>>> import numpy as np
>>> np.set_printoptions(precision=2, suppress=True, linewidth=160, sign=" ")
>>> mat = np.loadtxt("mat.csv", delimiter=",")
>>> mat
array([[ 1.53, -0.8 ,  0.48,  0.88],
       [-0.6 ,  0.82,  0.12,  1.72],
       [-0.26,  0.28,  1.93, -0.36],
       [ 1.11,  1.62, -0.16, -0.37]])
>>> ang = np.radians(120)
>>> r_ = np.eye(4)
>>> r_[3, 3] = r_[2, 2] = np.cos(ang)
>>> r_[3, 2], r_[2, 3] = -np.sin(ang), np.sin(ang)
>>> r_
array([[ 1.  ,  0.  ,  0.  ,  0.  ],
       [ 0.  ,  1.  ,  0.  ,  0.  ],
       [ 0.  ,  0.  , -0.5 ,  0.87],
       [ 0.  ,  0.  , -0.87, -0.5 ]])
>>> B = mat @ r_.T
>>> np.round(np.linalg.det(r_), 2), round(float(np.trace(r_)), 2)
(np.float64(1.0), 1.0)
>>> np.allclose(mat @ mat.T, B @ B.T)
True
>>> np.linalg.svd(mat, compute_uv=False), np.linalg.svd(B, compute_uv=False)
(array([ 2.,  2.,  2.,  2.]), array([ 2.,  2.,  2.,  2.]))
>>> X = np.loadtxt("arr.csv", delimiter=",")
>>> X.round(2) + 0
array([[ 0.75,  0.18,  0.08,  0.25,  0.15,  0.18,  0.02,  0.25,  0.25,  0.15, -0.12,  0.15, -0.02,  0.31],
       [ 0.18,  0.87, -0.06, -0.18, -0.11, -0.13, -0.01, -0.18, -0.18, -0.11,  0.08, -0.11,  0.01, -0.23],
       [ 0.08, -0.06,  0.97, -0.08, -0.05, -0.06, -0.01, -0.08, -0.08, -0.05,  0.04, -0.05,  0.01, -0.1 ],
       [ 0.25, -0.18, -0.08,  0.75, -0.15, -0.18, -0.02, -0.25, -0.25, -0.15,  0.12, -0.15,  0.02, -0.31],
       [ 0.15, -0.11, -0.05, -0.15,  0.91, -0.11, -0.01, -0.15, -0.15, -0.09,  0.07, -0.09,  0.01, -0.19],
       [ 0.18, -0.13, -0.06, -0.18, -0.11,  0.87, -0.01, -0.18, -0.18, -0.11,  0.08, -0.11,  0.01, -0.23],
       [ 0.02, -0.01, -0.01, -0.02, -0.01, -0.01,  1.  , -0.02, -0.02, -0.01,  0.01, -0.01,  0.  , -0.02],
       [ 0.25, -0.18, -0.08, -0.25, -0.15, -0.18, -0.02,  0.75, -0.25, -0.15,  0.12, -0.15,  0.02, -0.31],
       [ 0.25, -0.18, -0.08, -0.25, -0.15, -0.18, -0.02, -0.25,  0.75, -0.15,  0.12, -0.15,  0.02, -0.31],
       [ 0.15, -0.11, -0.05, -0.15, -0.09, -0.11, -0.01, -0.15, -0.15,  0.91,  0.07, -0.09,  0.01, -0.19],
       [-0.12,  0.08,  0.04,  0.12,  0.07,  0.08,  0.01,  0.12,  0.12,  0.07,  0.95,  0.07, -0.01,  0.15],
       [ 0.15, -0.11, -0.05, -0.15, -0.09, -0.11, -0.01, -0.15, -0.15, -0.09,  0.07,  0.91,  0.01, -0.19],
       [-0.02,  0.01,  0.01,  0.02,  0.01,  0.01,  0.  ,  0.02,  0.02,  0.01, -0.01,  0.01,  1.  ,  0.02],
       [ 0.31, -0.23, -0.1 , -0.31, -0.19, -0.23, -0.02, -0.31, -0.31, -0.19,  0.15, -0.19,  0.02,  0.6 ]])
>>> vals, vecs = np.linalg.eigh(X)
>>> (vals > 1e-8).sum(), (vals < -1e-8).sum()
(np.int64(13), np.int64(1))
>>> vals.sum(), np.trace(X)
(np.float64(12.0), np.float64(12.0))
